In [1]: import numpy as np

In [2]: np.set_printoptions(suppress=True, linewidth=100)

In [3]: f = np.array([3, 3, 3, 3]) + 0.5

In [4]: W0 = np.outer(f, f) / (f @ f)

In [5]: W0
Out[5]: 
array([[0.25, 0.25, 0.25, 0.25],
       [0.25, 0.25, 0.25, 0.25],
       [0.25, 0.25, 0.25, 0.25],
       [0.25, 0.25, 0.25, 0.25]])

In [6]: np.round(np.linalg.matrix_power(W0, 2), 3)
Out[6]: 
array([[0.25, 0.25, 0.25, 0.25],
       [0.25, 0.25, 0.25, 0.25],
       [0.25, 0.25, 0.25, 0.25],
       [0.25, 0.25, 0.25, 0.25]])

In [7]: np.round(np.sort(np.abs(np.linalg.eigvals(W0)))[::-1], 3) + 0
Out[7]: array([1., 0., 0., 0.])

In [8]: p = np.eye(4)[3]

In [9]: for _ in range(5):
   ...:     p = p @ W0
   ...:     print(p.round(3))
   ...: 
[0.25 0.25 0.25 0.25]
[0.25 0.25 0.25 0.25]
[0.25 0.25 0.25 0.25]
[0.25 0.25 0.25 0.25]
[0.25 0.25 0.25 0.25]

In [10]: E = np.load("m.npy")

In [11]: E
Out[11]: 
array([[0, 0, 1],
       [1, 0, 0],
       [0, 1, 0]])

In [12]: np.sort(np.abs(np.fft.fft(E[0]))), np.round(np.sort(np.linalg.svd(E, compute_uv=False)), 3)
Out[12]: (array([1., 1., 1.]), array([1., 1., 1.]))

In [13]: E @ (-1.0) ** np.arange(3)
Out[13]: array([ 1.,  1., -1.])

In [14]: m1 = np.load("layer13.npy")

In [15]: m1
Out[15]: 
array([[ -4,  -6,  -3],
       [  0, -11,  -7],
       [  4, -12,  -7],
       [  0, -14, -13],
       [  0, -15, -14],
       [ -4, -20,  -8],
       [-12, -18,  -7],
       [-14, -15, -15],
       [-23, -22, -12],
       [-14, -26, -20],
       [-19, -29, -19],
       [-19, -21, -22],
       [-13, -29, -18],
       [-16, -30, -17],
       [-13, -32, -26]])

In [16]: C2 = np.cov(m1, rowvar=False)

In [17]: np.argwhere(np.triu(np.abs(np.corrcoef(m1.T)) > 0.8, 1))
Out[17]: array([[1, 2]])

In [18]: np.round(np.corrcoef(m1[:, 1], m1[:, 2])[0, 1], 3)
Out[18]: np.float64(0.801)

In [19]: np.round(np.corrcoef(m1.T), 3)
Out[19]: 
array([[1.   , 0.682, 0.583],
       [0.682, 1.   , 0.801],
       [0.583, 0.801, 1.   ]])

In [20]: C2.round(3)
Out[20]: 
array([[70.6  , 45.357, 32.186],
       [45.357, 62.714, 41.643],
       [32.186, 41.643, 43.124]])

In [21]: np.median(m1, axis=0)
Out[21]: array([-13., -20., -14.])

In [22]: np.round(m1.std(axis=0), 3)
Out[22]: array([8.117, 7.651, 6.344])

In [23]: C2.shape
Out[23]: (3, 3)
